$ python -q
>>> import numpy as np
>>> np.set_printoptions(precision=4, suppress=True, linewidth=120, legacy="1.25")
>>> X = np.loadtxt("sample8.csv", delimiter=",")
>>> X.round(4) + 0
array([[  0.    ,   0.0001,   0.8506,   0.    ,  -0.512 ,  -0.0527,   0.0022,  -4.57  ,  -0.0037],
       [  0.    ,   0.0001,   0.2778,   0.0001,   0.1339,   0.0605,   0.0046,  -1.1173,   0.0036],
       [  0.    ,   0.0006,  -0.9716,  -0.0001,  -0.3436,   0.0574,  -0.0033,  -8.4875,  -0.007 ],
       [  0.    ,   0.0006,   0.2867,  -0.0001,   0.4672,  -0.0461,  -0.0031, -17.9059,   0.0049],
       [  0.    ,  -0.0005,   0.4364,   0.    ,   0.5044,  -0.0413,   0.0022,  -0.1649,   0.0158],
       [  0.    ,  -0.0001,   1.1987,   0.    ,   0.3987,  -0.0197,   0.0016, -11.9514,   0.0179],
       [  0.    ,   0.    ,  -0.3819,   0.    ,  -0.4571,   0.044 ,  -0.0005,  -8.2626,   0.0234],
       [  0.    ,   0.0006,  -3.3204,   0.0002,  -0.2552,   0.0451,  -0.0008,   3.6196,  -0.0126],
       [  0.    ,   0.0003,  -0.8909,   0.    ,   0.1864,   0.0946,   0.0001,   1.2526,  -0.0289],
       [  0.    ,  -0.0003,  -0.9233,   0.    ,  -0.348 ,   0.0412,  -0.0037, -12.671 ,   0.0015],
       [  0.    ,  -0.0004,   2.3201,  -0.0002,  -0.3883,   0.0246,   0.0021,  13.4795,  -0.0165],
       [  0.    ,   0.0007,  -0.3767,   0.0002,  -0.2887,   0.1885,   0.0034,  -5.0201,   0.0264],
       [  0.    ,   0.0001,   0.1366,   0.    ,   0.6461,   0.1412,   0.0054,   6.1781,   0.0091],
       [  0.    ,   0.0005,  -3.5982,  -0.0001,  -0.0373,  -0.0771,  -0.0032,   3.8563,   0.0147],
       [  0.    ,  -0.0008,  -0.3101,  -0.0001,   0.1953,  -0.0624,   0.0007,   4.07  ,   0.0151],
       [  0.    ,   0.001 ,  -0.6093,   0.0002,   0.0624,   0.1305,   0.0031,  -5.2926,  -0.0139],
       [  0.    ,   0.    ,   1.6976,   0.0001,   0.2922,   0.1006,   0.0088, -10.2796,  -0.001 ],
       [  0.    ,   0.0002,   0.2267,  -0.0001,  -0.5928,  -0.0178,  -0.0008,  -7.362 ,   0.015 ],
       [  0.    ,   0.0011,   3.743 ,   0.    ,   0.4647,   0.029 ,   0.0054,   6.3621,   0.0004],
       [  0.    ,   0.0009,   0.669 ,   0.    ,  -0.1111,  -0.0226,  -0.0021,   3.7501,   0.0223],
       [ -0.0001,  -0.0006,   3.7718,  -0.0001,  -0.1643,  -0.0947,   0.004 ,  -1.2649,  -0.0001],
       [  0.    ,   0.0001,  -1.1788,  -0.0002,   0.6437,  -0.0053,   0.0044,   5.6828,   0.016 ],
       [  0.    ,   0.0001,   0.3524,   0.0002,  -0.1858,   0.0554,  -0.0003, -18.8689,  -0.0049],
       [  0.    ,   0.0004,  -4.3109,  -0.0001,   0.0271,   0.0721,   0.0047, -13.2782,   0.0191],
       [  0.    ,  -0.0002,  -1.4241,   0.    ,   0.1806,   0.0507,   0.0003,   8.5761,  -0.0183],
       [  0.    ,   0.0002,   2.4393,  -0.0001,  -0.2549,  -0.077 ,   0.0018,   5.3727,   0.0107],
       [  0.    ,   0.0006,   1.2241,   0.    ,   0.1392,   0.0684,   0.    , -10.5669,   0.0201],
       [  0.    ,  -0.0005,   1.3343,   0.0001,  -0.0656,   0.032 ,   0.0042,  -3.0192,   0.0039],
       [ -0.0001,   0.0006,  -0.0874,  -0.0001,   0.239 ,  -0.1517,   0.0013,  -1.0255,   0.0103],
       [  0.    ,  -0.0002,   0.29  ,   0.    ,  -0.0119,  -0.0446,  -0.0039, -11.4672,  -0.0129],
       [  0.    ,  -0.0005,   0.3772,   0.0001,   0.3313,  -0.1683,  -0.0053,  20.5223,  -0.0009]])
>>> Uu, sig, Vh = np.linalg.svd(X, full_matrices=False)
>>> sig
array([51.6146,  9.8854,  1.8647,  0.4295,  0.0766,  0.0141,  0.0025,  0.0005,  0.0001])
>>> np.round(Vh @ Vh.T, 4) + 0
array([[1., 0., 0., 0., 0., 0., 0., 0., 0.],
       [0., 1., 0., 0., 0., 0., 0., 0., 0.],
       [0., 0., 1., 0., 0., 0., 0., 0., 0.],
       [0., 0., 0., 1., 0., 0., 0., 0., 0.],
       [0., 0., 0., 0., 1., 0., 0., 0., 0.],
       [0., 0., 0., 0., 0., 1., 0., 0., 0.],
       [0., 0., 0., 0., 0., 0., 1., 0., 0.],
       [0., 0., 0., 0., 0., 0., 0., 1., 0.],
       [0., 0., 0., 0., 0., 0., 0., 0., 1.]])
>>> np.round(sig / sig[0], 4) + 0
array([1.    , 0.1915, 0.0361, 0.0083, 0.0015, 0.0003, 0.    , 0.    , 0.    ])
